$ python3 -q
>>> import numpy as np
>>> from numpy import linalg as LA
>>> np.set_printoptions(precision=2, suppress=True, linewidth=200, legacy="1.25")
>>> E = np.load("layer4.npy")
>>> print(E)
[[ 2.2 -1.5]
 [ 0.3 -0.3]]
>>> r0 = np.array([-2, -2, 3])
>>> print(np.convolve(E[1], r0))
[-0.6  0.   1.5 -0.9]
>>> print(np.polyval(r0, E[1]))
[2.22 3.42]
>>> print(np.array([np.convolve(row, r0, "same") for row in E]))
[[-4.4 -1.4  9.6]
 [-0.6  0.   1.5]]
>>> print(np.correlate(E[1], E[0], "full"))
[-0.45  1.11 -0.66]
>>> w, V = LA.eig(E)
>>> print(np.sort(LA.eigvals(E.T)))
[-0.1  2. ]
>>> print(np.sort(LA.eigvals(E @ E)))
[0.01 4.02]
>>> r0 = np.array([1, 1])
>>> other = E + np.outer(r0, np.eye(2)[1])
>>> print(LA.matrix_rank(LA.inv(other) - LA.inv(E), tol=1e-8))
1
>>> print(other)
[[ 2.2 -0.5]
 [ 0.3  0.7]]
>>> print(LA.matrix_rank(other - E))
1
>>> print(np.allclose(E @ E.T, E.T @ E))
False
>>> print((E - E.T) / 2)
[[ 0.  -0.9]
 [ 0.9  0. ]]
>>> print(E @ E)
[[ 4.39 -2.85]
 [ 0.57 -0.36]]
>>> E.inv()
Traceback (most recent call last):
  File "<python-input-21>", line 1, in <module>
    E.inv()
    ^^^^^
AttributeError: 'numpy.ndarray' object has no attribute 'inv'
>>> print(np.sort(np.abs(LA.eigvals(E))))
[0.1 2. ]
>>> print(LA.matrix_power(E, 3))
[[ 8.8  -5.73]
 [ 1.15 -0.75]]
>>> print(round(LA.det(E), 2))
-0.21
>>> print(np.allclose(E, E.T))
False
>>> m1 = np.array([[6.0, 12.0, 15.0], [12.0, 13.0, 20.0], [15.0, 20.0, 22.0]])
>>> print(LA.matrix_rank(m1, rtol=0.1))
1
>>> print(round(float(LA.norm(m1, 2) / LA.norm(m1)), 2))
1.0
>>> print(np.abs(LA.svd(m1)[2][-1]))
[0.91 0.27 0.33]
>>> arr = np.load("arr.npy")
>>> print(arr)
[[-7  0  0  0]
 [-8 -7  0  0]
 [ 3  2 -8  0]
 [ 8 -9  5  6]]
>>> rng = np.random.default_rng(153383)
>>> lab = rng.permutation(2)
>>> print(lab)
[1 0]
>>> other = E[lab][:, lab]
>>> print(round(float(np.trace(other)), 2))
1.9
>>> print(np.allclose(other, E))
False
>>> print(np.sort(np.abs(LA.eigvals(other))))
[0.1 2. ]
>>> print(round(float(LA.det(other)), 2), round(LA.det(E[lab]), 2))
-0.21 0.21
>>> print(round(LA.det(arr[::-1]), 2))
-2352.0
>>> print(np.einsum("ii->", arr))
-16
>>> print(np.kron(np.eye(2, dtype=int), arr))
[[-7  0  0  0  0  0  0  0]
 [-8 -7  0  0  0  0  0  0]
 [ 3  2 -8  0  0  0  0  0]
 [ 8 -9  5  6  0  0  0  0]
 [ 0  0  0  0 -7  0  0  0]
 [ 0  0  0  0 -8 -7  0  0]
 [ 0  0  0  0  3  2 -8  0]
 [ 0  0  0  0  8 -9  5  6]]
>>> lab = rng.permutation(4)
>>> print(lab)
[0 2 3 1]
>>> other = arr[lab][:, lab]
>>> print(other)
[[-7  0  0  0]
 [ 3 -8  0  2]
 [ 8  5  6 -9]
 [-8  0  0 -7]]
>>> print(np.allclose(other, arr))
False
>>> print(np.sort(np.abs(LA.eigvals(other))))
[6. 7. 7. 8.]
>>> print(np.diag(other))
[-7 -8  6 -7]
>>> w, V = LA.eig(arr)
>>> print(w)
[ 6. -8. -7. -7.]
>>> print(np.prod(w))
-2352.0
>>> print(np.sort(LA.eigvals(arr.T)))
[-8. -7. -7.  6.]
>>> print(arr @ V[:, 0] - w[0] * V[:, 0])
[0. 0. 0. 0.]
>>> print(np.sort(LA.eigvals(LA.inv(arr))))
[-0.14 -0.14 -0.13  0.17]
>>> other = np.array([[0, 1, 1, 6], [0, 3, 9, 4], [7, 9, 4, 7], [7, 4, 3, 3]])
>>> X = np.tril(other)
>>> print(X)
[[0 0 0 0]
 [0 3 0 0]
 [7 9 4 0]
 [7 4 3 3]]
>>> print(LA.matrix_power(X - np.diag(np.diag(X)), 4))
[[0 0 0 0]
 [0 0 0 0]
 [0 0 0 0]
 [0 0 0 0]]
>>> print([int(LA.matrix_rank(LA.matrix_power(X, p))) for p in range(1, 5)])
[3, 3, 3, 3]
>>> print(X @ X)
[[ 0  0  0  0]
 [ 0  9  0  0]
 [28 63 16  0]
 [42 51 21  9]]
>>> rank = LA.matrix_rank(X)
>>> print(rank)
3
>>> null = LA.svd(X)[2][rank:].T
>>> print(np.allclose(X @ null, 0))
True
>>> print([int(LA.matrix_rank(np.delete(X, i, axis=0))) for i in range(4)])
[3, 2, 2, 2]
>>> print(LA.matrix_rank(X.T @ X), LA.matrix_rank(X @ X.T))
3 3
>>> print(np.round(X @ null, 2) + 0)
[[0.]
 [0.]
 [0.]
 [0.]]
>>> print(np.round(null @ null.T, 2) + 0)
[[ 0.23  0.   -0.4  -0.13]
 [ 0.    0.    0.    0.  ]
 [-0.4   0.    0.7   0.23]
 [-0.13  0.    0.23  0.08]]
>>> feats = np.array([[-2, 3, 2, 0], [-3, -1, -2, 0], [0, -1, 2, 3], [-3, 0, 1, 1]]) * (rng.random((4, 4)) < 0.3)
>>> print(feats)
[[-2  0  0  0]
 [-3  0  0  0]
 [ 0  0  2  0]
 [ 0  0  1  0]]
>>> print(np.round(LA.det(2 * feats), 2), round(LA.det(feats), 2))
0.0 0.0
>>> print(LA.eigvals(feats))
[ 0.  0. -2.  2.]
>>> print(np.einsum("ij,ji->", feats, feats))
8
>>> print(np.poly(feats))
[ 1.  0. -4.  0.  0.]
>>> W0 = np.load("test8.npy")
>>> print(W0)
[[ 0.03 -3.01 -1.77]
 [-0.08  0.44  0.68]
 [-0.2   2.45  0.86]
 [ 0.03 -0.87  0.05]
 [ 0.68  2.46  1.78]
 [-0.3   0.08 -0.06]
 [-0.13 -4.1  -1.81]
 [ 0.54 -1.73 -0.68]
 [ 0.24 -0.64 -0.51]
 [ 0.28 -1.72 -0.72]
 [ 0.19 -1.73 -0.99]
 [ 0.03  0.92  0.64]
 [ 0.07 -1.83 -0.62]
 [ 0.   -3.68 -1.25]
 [-0.04 -0.32  0.52]
 [ 0.1   0.8   0.7 ]
 [ 0.17  1.5   0.75]
 [ 0.47 -0.7  -1.19]
 [ 0.15 -1.25 -0.26]
 [ 0.45  0.24 -0.37]]
>>> lab = W0[:, 2] > np.median(W0[:, 2])
>>> r0 = W0[lab].mean(axis=0) - W0[~lab].mean(axis=0)
>>> print(r0)
[-0.16  2.51  1.56]
>>> print(lab.astype(int))
[0 1 1 1 1 1 0 0 0 0 0 1 0 0 1 1 1 0 1 0]
